% ipython --no-banner

In [1]: import numpy as np

In [2]: np.set_printoptions(suppress=True, linewidth=100)

In [3]: X = np.array([[3.0, -5.0, 5.0, 6.0, 0.0, 0.0, 0.0],
   ...:     [-5.0, -2.0, 6.0, -8.0, 0.0, 0.0, 0.0],
   ...:     [5.0, 8.0, 6.0, 1.0, 0.0, 0.0, 0.0],
   ...:     [2.0, -1.0, 3.0, -8.0, 0.0, 0.0, 0.0],
   ...:     [0.0, 0.0, 0.0, 0.0, -2.0, 2.0, 1.0],
   ...:     [0.0, 0.0, 0.0, 0.0, 1.0, -2.0, -1.0],
   ...:     [0.0, 0.0, 0.0, 0.0, 2.0, -2.0, -2.0]])

In [4]: X
Out[4]: 
array([[ 3., -5.,  5.,  6.,  0.,  0.,  0.],
       [-5., -2.,  6., -8.,  0.,  0.,  0.],
       [ 5.,  8.,  6.,  1.,  0.,  0.,  0.],
       [ 2., -1.,  3., -8.,  0.,  0.,  0.],
       [ 0.,  0.,  0.,  0., -2.,  2.,  1.],
       [ 0.,  0.,  0.,  0.,  1., -2., -1.],
       [ 0.,  0.,  0.,  0.,  2., -2., -2.]])

In [5]: w1 = np.array([[2, 4], [-1, 0], [-3, 1], [-5, -4], [5, 1], [-4, 3], [0, -4]])

In [6]: beta = np.array([2, 2])

In [7]: hid = np.maximum(X @ w1 + beta, 0)

In [8]: np.linalg.matrix_rank(hid)
Out[8]: np.int64(2)

In [9]: hid
Out[9]: 
array([[ 0.,  0.],
       [16., 20.],
       [ 0., 24.],
       [38., 45.],
       [ 0.,  2.],
       [15.,  1.],
       [20.,  6.]])

In [10]: cent = np.array([[1, -3, 0], [-3, -1, -3]])

In [11]: w1 @ cent
Out[11]: 
array([[-10, -10, -12],
       [ -1,   3,   0],
       [ -6,   8,  -3],
       [  7,  19,  12],
       [  2, -16,  -3],
       [-13,   9,  -9],
       [ 12,   4,  12]])

In [12]: (hid @ cent).round(6).argmax(axis=1)
Out[12]: array([0, 0, 1, 0, 1, 0, 0])

In [13]: x = np.array([3, 3, 0, 1, 2, 2, 1])

In [14]: h1 = np.maximum(X @ x, 0)

In [15]: np.maximum(X @ x, 0) - np.maximum(-X @ x, 0)
Out[15]: array([  0., -29.,  40.,  -5.,   1.,  -3.,  -2.])

In [16]: print(np.flatnonzero(h1 > 1e-9))
[2 4]

In [17]: J = np.load("run8.npy")

In [18]: print(J)
[[ 2.  0.  1.  0.]
 [-2.  4.  1.  0.]
 [-2.  0.  5.  0.]
 [ 0.  0.  0.  4.]]

In [19]: # 2 blocks once reordered

In [20]: other = np.linalg.inv(J)

In [21]: np.round(np.linalg.inv(other), 1)
Out[21]: 
array([[ 2.,  0.,  1.,  0.],
       [-2.,  4.,  1.,  0.],
       [-2.,  0.,  5.,  0.],
       [ 0.,  0.,  0.,  4.]])

In [22]: np.round(np.linalg.cond(J), 1)
Out[22]: np.float64(2.9)

In [23]: np.round(np.linalg.slogdet(J)[0], 1)
Out[23]: np.float64(1.0)

In [24]: other = np.array([[-1, 1], [-1, 1]])

In [25]: cent = np.array([[2, 1, 2, 0, 1],
    ...:     [2, 3, 0, 0, 2],
    ...:     [0, 3, 2, 1, 0],
    ...:     [1, 2, 3, 3, 0],
    ...:     [3, 3, 3, 0, 0]])

In [26]: feats = np.block([[other, np.array([[-9, 7, -1, 5, 9], [3, 4, 9, 0, -4]])], [np.zeros((5, 2)), cent]])

In [27]: feats
Out[27]: 
array([[-1.,  1., -9.,  7., -1.,  5.,  9.],
       [-1.,  1.,  3.,  4.,  9.,  0., -4.],
       [ 0.,  0.,  2.,  1.,  2.,  0.,  1.],
       [ 0.,  0.,  2.,  3.,  0.,  0.,  2.],
       [ 0.,  0.,  0.,  3.,  2.,  1.,  0.],
       [ 0.,  0.,  1.,  2.,  3.,  3.,  0.],
       [ 0.,  0.,  3.,  3.,  3.,  0.,  0.]])

In [28]: round(float(np.linalg.norm(feats, 2) / np.linalg.norm(feats)), 1)
Out[28]: 0.8

In [29]: np.linalg.matrix_rank(feats, rtol=0.1)
Out[29]: np.int64(4)

In [30]: [round(float(x), 1) for x in np.linalg.svd(feats, compute_uv=False)[:3]]
Out[30]: [16.0, 12.9, 4.6]

In [31]: r = np.linalg.matrix_rank(feats)

In [32]: r
Out[32]: np.int64(6)

In [33]: null = np.linalg.svd(feats)[2][r:].T

In [34]: [int(np.linalg.matrix_rank(np.delete(feats, i, axis=0))) for i in range(7)]
Out[34]: [6, 6, 6, 6, 6, 6, 6]

In [35]: E = np.array([[2.3, 6.0, 4.0, 0.0],
    ...:     [-4.0, 5.3, -7.0, 1.0],
    ...:     [-7.0, -7.0, 4.3, 9.0],
    ...:     [2.0, 6.0, 4.0, 0.3]])

In [36]: U, s, VT = np.linalg.svd(E)

In [37]: s.round(1) + 0
Out[37]: array([15.1, 10.3,  8.3,  0. ])

In [38]: other = U[:, :3] @ np.diag(s[:3]) @ VT[:3]

In [39]: round(float(np.abs(E - other).max()), 1)
Out[39]: 0.0

In [40]: print(np.linalg.matrix_rank(E, rtol=0.05))
3

In [41]: other.round(1) + 0
Out[41]: 
array([[ 2.3,  6. ,  4. ,  0. ],
       [-4. ,  5.3, -7. ,  1. ],
       [-7. , -7. ,  4.3,  9. ],
       [ 2. ,  6. ,  4. ,  0.3]])

In [42]: np.linalg.matrix_rank(other)
Out[42]: np.int64(3)

In [43]: M = np.load("mat.npy")

In [44]: print(M.round(1) + 0)
[[1.  0.2 0.  0.  0.  0. ]
 [0.2 1.  0.2 0.  0.  0. ]
 [0.  0.2 1.  0.2 0.  0. ]
 [0.  0.  0.2 1.  0.2 0. ]
 [0.  0.  0.  0.2 1.  0.2]
 [0.  0.  0.  0.  0.2 1. ]]

In [45]: # symmetric, so the eigenvalues are real

In [46]: L = np.linalg.cholesky(M)

In [47]: print(L.round(1) + 0)
[[1.  0.  0.  0.  0.  0. ]
 [0.2 1.  0.  0.  0.  0. ]
 [0.  0.2 1.  0.  0.  0. ]
 [0.  0.  0.2 1.  0.  0. ]
 [0.  0.  0.  0.2 1.  0. ]
 [0.  0.  0.  0.  0.2 1. ]]

In [48]: np.round(np.diag(L) ** 2, 1)
Out[48]: array([1., 1., 1., 1., 1., 1.])

In [49]: np.round(np.prod(np.diag(L)) ** 2, 1), round(np.linalg.det(M), 1)
Out[49]: (np.float64(0.8), np.float64(0.8))

In [50]: np.round(np.trace(np.linalg.pinv(feats) @ feats), 1)
Out[50]: np.float64(6.0)

In [51]: np.linalg.lstsq(feats[:-1].T, feats[-1])[2]
Out[51]: np.int32(6)

In [52]: np.unique(feats.round(6), axis=0).shape
Out[52]: (7, 7)

In [53]: x = np.array([1, -1, 1, 3, 0, 1])

In [54]: target = M @ x

In [55]: target.round(1)
Out[55]: array([ 0.9, -0.5,  1.4,  3.2,  0.8,  1.1])

In [56]: np.round(np.linalg.solve(M, target), 1) + 0
Out[56]: array([ 1., -1.,  1.,  3.,  0.,  1.])

In [57]: np.round(np.linalg.solve(M, M[:, 1]), 1) + 0
Out[57]: array([0., 1., 0., 0., 0., 0.])

In [58]: np.round(np.linalg.solve(M, -2 * target), 1) + 0
Out[58]: array([-2.,  2., -2., -6.,  0., -2.])

In [59]: np.round(np.linalg.solve(M.T, M[5]), 1)
Out[59]: array([0., 0., 0., 0., 0., 1.])

In [60]: Q, Rm = np.linalg.qr(M)

In [61]: Rm.round(1) + 0
Out[61]: 
array([[-1. , -0.4, -0.1,  0. ,  0. ,  0. ],
       [ 0. , -1. , -0.4, -0.1,  0. ,  0. ],
       [ 0. ,  0. , -1. , -0.4, -0.1,  0. ],
       [ 0. ,  0. ,  0. , -1. , -0.4, -0.1],
       [ 0. ,  0. ,  0. ,  0. , -1. , -0.4],
       [ 0. ,  0. ,  0. ,  0. ,  0. ,  0.9]])

In [62]: round(float(np.prod(np.diag(Rm))), 1), np.round(np.linalg.det(Rm), 1)
Out[62]: (-0.8, np.float64(-0.8))

In [63]: print(np.linalg.matrix_rank(Rm - Rm[0, 0] * np.eye(6)))
5

In [64]: arr = np.array([[7, 7, 4, 2, 6], [4, 4, 3, 7, 6], [1, 1, 3, 7, 5], [7, 1, 7, 4, 8]])

In [65]: arr[:, 0] = -3 * arr[:, 3]

In [66]: arr
Out[66]: 
array([[ -6,   7,   4,   2,   6],
       [-21,   4,   3,   7,   6],
       [-21,   1,   3,   7,   5],
       [-12,   1,   7,   4,   8]])

In [67]: arr.shape
Out[67]: (4, 5)

In [68]: np.abs(arr).max()
Out[68]: np.int64(21)

In [69]: np.round(np.linalg.svd(arr, compute_uv=False), 1)
Out[69]: array([37.3,  8.6,  5. ,  0.1])

In [70]: np.unravel_index(np.abs(arr).argmax(), arr.shape)
Out[70]: (np.int64(1), np.int64(0))

In [71]: np.count_nonzero(arr)
Out[71]: np.int64(20)

In [72]: np.round(np.linalg.norm(arr), 1)
Out[72]: np.float64(38.6)

In [73]: arr.sum(axis=1)
Out[73]: array([13, -1, -5,  8])

In [74]: print(arr - arr[0])
[[  0   0   0   0   0]
 [-15  -3  -1   5   0]
 [-15  -6  -1   5  -1]
 [ -6  -6   3   2   2]]

In [75]: np.round(arr.mean(axis=0), 1)
Out[75]: array([-15. ,   3.2,   4.2,   5. ,   6.2])

In [76]: np.diff(arr, axis=0)
Out[76]: 
array([[-15,  -3,  -1,   5,   0],
       [  0,  -3,   0,   0,  -1],
       [  9,   0,   4,  -3,   3]])

In [77]: print([round(float(x), 1) for x in np.linalg.svd(arr, compute_uv=False)[:3]])
[37.3, 8.6, 5.0]

In [78]: Q, V = np.linalg.qr(M[:, :5])[0], np.linalg.qr(M[:, 5:])[0]

In [79]: s = np.linalg.svd(Q.T @ V, compute_uv=False)

In [80]: np.round(np.degrees(np.arccos(s.clip(0, 1))), 1)
Out[80]: array([67.3])

In [81]: round(float(np.linalg.norm(Q @ Q.T - V @ V.T, 2)), 1)
Out[81]: 1.0

In [82]: s.round(1)
Out[82]: array([0.4])
